>>> import numpy as np
>>> import numpy.linalg as la
>>> np.set_printoptions(precision=2, suppress=True, linewidth=200, legacy="1.25")
>>> K = np.load("block19.npy")
>>> K
array([[-2.51, -4.33,  0.1 ],
       [-3.3 ,  3.02, -2.24],
       [-3.45, -0.83,  3.52],
       [-4.24,  2.06,  1.67],
       [-1.33,  3.41, -3.4 ],
       [-1.19, -4.83, -0.53],
       [-2.01,  2.51, -3.83],
       [-0.4 ,  0.08,  4.98],
       [ 0.82, -2.65, -4.16],
       [-3.39,  2.55, -2.65],
       [-5.  ,  0.19, -0.04],
       [ 1.85, -2.84, -3.68],
       [ 4.3 , -1.56, -2.02],
       [-4.91, -0.13,  0.93],
       [ 3.07,  1.58,  3.61],
       [ 3.65,  2.79, -1.97],
       [-3.2 ,  3.77, -0.74],
       [-4.04,  2.93, -0.28],
       [ 3.78, -3.08,  1.13],
       [ 1.9 ,  3.66, -2.83],
       [ 3.48,  3.56, -0.46],
       [-3.66, -1.97,  2.79],
       [ 1.54, -2.44,  4.08],
       [-4.92,  0.62,  0.66],
       [ 1.65,  2.42, -4.05],
       [ 4.68,  1.76,  0.15],
       [-2.1 ,  1.39,  4.32],
       [ 1.73, -3.21, -3.43]])
>>> cen = K - K.mean(axis=0)
>>> left, s, Vt = la.svd(cen, full_matrices=False)
>>> np.abs(Vt[0]).argmax()
0
>>> s
array([17.34, 15.12, 12.41])
>>> np.searchsorted(np.cumsum(s ** 2) / (s ** 2).sum(), 0.9) + 1
3
>>> np.abs(Vt[-1])
array([0.35, 0.68, 0.64])
>>> x0 = np.array([6, 9, 3])
>>> target = K @ x0
>>> b, lr = np.zeros(3), 1 / la.norm(K, 2) ** 2
>>> for i in range(40):
...     b -= lr * K.T @ (K @ b - target)
...     if i % 10 == 0: print(i, round(la.norm(K @ b - target), 2))
... 
0 64.18
10 0.06
20 0.0
30 0.0
>>> round(la.cond(K), 2)
1.41
>>> X = np.array([[3, 3, 3, 3, 3, 3, 3, 3],
...     [3, 6, 6, 6, 6, 6, 6, 6],
...     [3, 6, 9, 9, 9, 9, 9, 9],
...     [3, 6, 9, 12, 12, 12, 12, 12],
...     [3, 6, 9, 12, 15, 15, 15, 15],
...     [3, 6, 9, 12, 15, 18, 18, 18],
...     [3, 6, 9, 12, 15, 18, 21, 21],
...     [3, 6, 9, 12, 15, 18, 21, 24]])
>>> # symmetric
>>> np.allclose(X @ X.T, X.T @ X)
True
>>> X @ X
array([[  72,  135,  189,  234,  270,  297,  315,  324],
       [ 135,  261,  369,  459,  531,  585,  621,  639],
       [ 189,  369,  531,  666,  774,  855,  909,  936],
       [ 234,  459,  666,  846,  990, 1098, 1170, 1206],
       [ 270,  531,  774,  990, 1170, 1305, 1395, 1440],
       [ 297,  585,  855, 1098, 1305, 1467, 1575, 1629],
       [ 315,  621,  909, 1170, 1395, 1575, 1701, 1764],
       [ 324,  639,  936, 1206, 1440, 1629, 1764, 1836]])
>>> round(float(la.det(X)), 2)
6561.0
>>> J = np.load("test13.npy")
>>> J
array([[-1., -2.,  1.],
       [-2.,  2., -2.],
       [ 1., -2., -1.]])
>>> cov = K.T @ K
>>> la.eigvalsh(cov)[::-1]
array([307.4 , 238.27, 154.56])
>>> round(np.trace(cov), 2), round((K ** 2).sum(), 2)
(700.23, 700.23)
>>> (K @ K.T).shape
(28, 28)
>>> la.matrix_rank(cov)
3
>>> cov
array([[288.96, -28.93, -38.99],
       [-28.93, 198.19, -33.63],
       [-38.99, -33.63, 213.09]])
>>> q = J.astype(float).copy()
>>> for j in range(3):
...     q[:, j] -= q[:, :j] @ (q[:, :j].T @ q[:, j])
...     q[:, j] /= la.norm(q[:, j])
... 
>>> np.round(q.T @ q, 2) + 0
array([[1., 0., 0.],
       [0., 1., 0.],
       [0., 0., 1.]])
>>> q
array([[-0.41, -0.87,  0.27],
       [-0.82,  0.22, -0.53],
       [ 0.41, -0.44, -0.8 ]])
>>> r0, v = q[2], q[0]
>>> np.round(r0 @ r0, 2)
1.0
>>> pr = (r0 @ v) / (r0 @ r0) * r0
>>> la.matrix_rank(np.outer(r0, v))
1
>>> (v - pr) @ r0
0.0
>>> np.outer(r0, v)
array([[-0.17, -0.36,  0.11],
       [ 0.18,  0.38, -0.12],
       [ 0.33,  0.7 , -0.21]])
>>> mat = np.cumsum(np.array([[3, -1, -2],
...     [-2, -3, 3],
...     [-3, 0, 2],
...     [1, 0, -1],
...     [-2, 1, -1],
...     [-2, 3, -3],
...     [2, -2, 1],
...     [0, -2, 2],
...     [-3, -2, 2],
...     [0, -2, 3],
...     [0, 2, 3],
...     [0, -2, 2],
...     [-3, -3, 3],
...     [1, -1, 0],
...     [-2, 0, -2],
...     [1, 0, 0],
...     [-1, 0, -1],
...     [3, 0, 2],
...     [2, -2, 1],
...     [1, -2, 3],
...     [-3, -3, 1],
...     [-3, 2, 2],
...     [3, 2, 3],
...     [3, -1, 1]]), axis=0)
>>> mat
array([[  3,  -1,  -2],
       [  1,  -4,   1],
       [ -2,  -4,   3],
       [ -1,  -4,   2],
       [ -3,  -3,   1],
       [ -5,   0,  -2],
       [ -3,  -2,  -1],
       [ -3,  -4,   1],
       [ -6,  -6,   3],
       [ -6,  -8,   6],
       [ -6,  -6,   9],
       [ -6,  -8,  11],
       [ -9, -11,  14],
       [ -8, -12,  14],
       [-10, -12,  12],
       [ -9, -12,  12],
       [-10, -12,  11],
       [ -7, -12,  13],
       [ -5, -14,  14],
       [ -4, -16,  17],
       [ -7, -19,  18],
       [-10, -17,  20],
       [ -7, -15,  23],
       [ -4, -16,  24]])
>>> cov = np.cov(mat, rowvar=False)
>>> cov
array([[ 11.69,  12.15, -16.64],
       [ 12.15,  31.38, -42.49],
       [-16.64, -42.49,  63.71]])
>>> la.eigvalsh(cov)[::-1]
array([97.93,  6.84,  2.02])
>>> np.median(mat, axis=0)
array([-6. , -9.5, 11. ])
>>> round(np.corrcoef(mat[:, 0], mat[:, 2])[0, 1], 2)
-0.61
>>> np.polyfit(mat[:, 0], mat[:, 2], 1)
array([-1.42,  1.8 ])
>>> np.argwhere(np.triu(np.abs(np.corrcoef(mat.T)) > 0.8, 1))
array([[1, 2]])
>>> cov.shape
(3, 3)
>>> np.argsort(-mat.std(axis=0).round(6), kind="stable")
array([2, 1, 0])
>>> cen = mat - mat.mean(axis=1)
Traceback (most recent call last):
  File "<python-input-50>", line 1, in <module>
    cen = mat - mat.mean(axis=1)
          ~~~~^~~~~~~~~~~~~~~~~~
ValueError: operands could not be broadcast together with shapes (24,3) (24,) 
>>> cen = mat - mat.mean(axis=0)
>>> left, s, Vt = la.svd(cen, full_matrices=False)
>>> s ** 2 / (s ** 2).sum()
array([0.92, 0.06, 0.02])
>>> np.abs(left[:, 0]).argmax()
0
>>> rng = np.random.default_rng(394)
>>> labels = rng.permutation(3)
>>> other = mat[:, labels] * rng.choice([-1, 1], 3)
>>> other
array([[  3,   2,  -1],
       [  1,  -1,  -4],
       [ -2,  -3,  -4],
       [ -1,  -2,  -4],
       [ -3,  -1,  -3],
       [ -5,   2,   0],
       [ -3,   1,  -2],
       [ -3,  -1,  -4],
       [ -6,  -3,  -6],
       [ -6,  -6,  -8],
       [ -6,  -9,  -6],
       [ -6, -11,  -8],
       [ -9, -14, -11],
       [ -8, -14, -12],
       [-10, -12, -12],
       [ -9, -12, -12],
       [-10, -11, -12],
       [ -7, -13, -12],
       [ -5, -14, -14],
       [ -4, -17, -16],
       [ -7, -18, -19],
       [-10, -20, -17],
       [ -7, -23, -15],
       [ -4, -24, -16]])
>>> left, _, Vt = la.svd(mat.T @ other)
>>> np.round(left @ Vt, 2) + 0
array([[ 1.,  0.,  0.],
       [ 0.,  0.,  1.],
       [ 0., -1.,  0.]])
>>> np.round(la.lstsq(mat, other)[0], 2) + 0
array([[ 1.,  0.,  0.],
       [ 0.,  0.,  1.],
       [ 0., -1.,  0.]])
>>> arr = np.loadtxt("x.csv", delimiter=",")
>>> arr
array([[-0.5,  1.7, -3.3,  1.2,  1.5, -0.6,  1.1],
       [ 0. , -0.8, -4.8,  0. ,  0.9, -1.9, -1.1],
       [-0.3,  0.3, -1.5,  1.5, -0.6,  1.3,  0.5],
       [-1.5,  0.2,  0.6, -0.3, -0.1,  0.1,  2.3]])
>>> cov = arr.T @ arr
>>> np.diag(cov)
array([ 2.59,  3.66, 36.54,  3.78,  3.43,  5.67,  7.96])
>>> np.round(la.eigvalsh(cov)[::-1], 2) + 0
array([42.47, 13.27,  5.25,  2.63,  0.  ,  0.  ,  0.  ])
>>> np.allclose(cov, cov.T)
True
>>> (arr @ arr.T).shape
(4, 4)
>>> la.svd(arr, compute_uv=False) ** 2
array([42.47, 13.27,  5.25,  2.63])
>>> la.matrix_rank(cov)
4
>>> x0 = np.array([-1, 3, -2, -2, 2, 5, 5])
>>> h = np.maximum(arr @ x0, 0)
>>> arr * (h > 1e-9)[:, None]
array([[-0.5,  1.7, -3.3,  1.2,  1.5, -0.6,  1.1],
       [ 0. , -0. , -0. ,  0. ,  0. , -0. , -0. ],
       [-0.3,  0.3, -1.5,  1.5, -0.6,  1.3,  0.5],
       [-1.5,  0.2,  0.6, -0.3, -0.1,  0.1,  2.3]])
>>> h
array([15.3,  0. ,  9. , 13.3])
>>> np.maximum(arr @ (3 * x0), 0)
array([45.9,  0. , 27. , 39.9])
>>> np.maximum(arr @ x0, 0) - np.maximum(-arr @ x0, 0)
array([15.3, -6. ,  9. , 13.3])
>>> np.tanh(arr @ x0)
array([ 1., -1.,  1.,  1.])
>>> np.flatnonzero(h > 1e-9)
array([0, 2, 3])
>>> other = np.array([[0, 3], [3, -1], [0, 3], [0, 1], [1, -1], [2, -1], [0, 3]])
>>> la.matrix_rank(arr @ other)
2
>>> la.matrix_rank(np.vstack([arr, other.T]))
6
>>> np.einsum("ik,kj->ij", arr, other)
array([[  5.4,  -9.5],
       [ -5.3, -15.9],
       [  2.9,  -3.4],
       [  0.7,   3.7]])
>>> arr @ other
array([[  5.4,  -9.5],
       [ -5.3, -15.9],
       [  2.9,  -3.4],
       [  0.7,   3.7]])
>>> np.einsum("ij->j", arr)
array([-2.3,  1.4, -9. ,  2.4,  1.7, -1.1,  2.8])
>>> np.einsum("ik,kj->ji", arr, other)
array([[  5.4,  -5.3,   2.9,   0.7],
       [ -9.5, -15.9,  -3.4,   3.7]])
>>> np.einsum("ij,ij->i", arr, arr)
array([19.29, 29.31,  6.98,  8.05])
>>> np.vstack([arr, other.T]).shape
(6, 7)
>>> r0 = np.array([1, 2, 2, 0, 1, 1])
>>> v = np.array([0, 0, 1, 1, 2])
>>> M = np.outer(r0, v)
>>> M
array([[0, 0, 1, 1, 2],
       [0, 0, 2, 2, 4],
       [0, 0, 2, 2, 4],
       [0, 0, 0, 0, 0],
       [0, 0, 1, 1, 2],
       [0, 0, 1, 1, 2]])
>>> # rows 1 and 2 are equal
>>> round(float(la.norm(M, 2) / la.norm(M)), 2)
1.0
>>> la.cond(M) > 100
True
>>> data = np.load("case19.npy")
>>> data
array([[ 1.07,  1.69,  1.06,  0.55],
       [ 1.42,  2.13,  1.19,  0.69],
       [-2.85, -4.33, -3.02, -1.39],
       [-0.84, -0.93, -0.63, -0.41],
       [-0.71, -1.17, -0.74, -0.39],
       [-0.65, -1.01, -0.66, -0.37],
       [ 0.6 ,  0.94,  0.63,  0.37],
       [ 5.49,  8.15,  5.5 ,  2.83],
       [-2.37, -3.12, -2.06, -1.16],
       [ 1.77,  2.82,  1.72,  0.83],
       [ 0.47,  0.69,  0.64,  0.21],
       [ 1.61,  2.56,  1.82,  0.97],
       [-0.1 ,  0.11,  0.2 ,  0.33],
       [ 2.55,  4.2 ,  2.99,  1.56],
       [-0.91, -1.26, -1.02, -0.71],
       [-1.7 , -2.66, -1.72, -0.88],
       [ 0.6 ,  0.79,  0.4 ,  0.11],
       [ 2.53,  3.66,  2.34,  1.13],
       [-0.18, -0.42, -0.19, -0.2 ],
       [ 1.87,  2.71,  1.68,  1.07],
       [-2.34, -3.55, -2.37, -1.26],
       [-2.35, -3.38, -2.36, -1.14],
       [ 1.04,  1.46,  0.93,  0.46],
       [ 0.08,  0.08, -0.19,  0.11],
       [-1.82, -2.84, -2.03, -0.87],
       [ 1.45,  2.5 ,  1.68,  0.92],
       [ 0.08,  0.01,  0.12,  0.03],
       [-0.57, -0.88, -0.62, -0.18]])
>>> cent = data[[7, 4]].astype(float)
>>> for _ in range(4):
...     labels = la.norm(data[:, None] - cent, axis=-1).argmin(axis=1)
...     cent = np.array([data[labels == j].mean(axis=0) for j in range(2)])
... 
>>> labels
array([0, 0, 1, 1, 1, 1, 1, 0, 1, 0, 1, 0, 1, 0, 1, 1, 1, 0, 1, 0, 1, 1, 0, 1, 1, 0, 1, 1])
>>> cent
array([[ 2.08,  3.19,  2.09,  1.1 ],
       [-0.86, -1.27, -0.87, -0.43]])
>>> cent[1] - cent[0]
array([-2.94, -4.46, -2.96, -1.53])
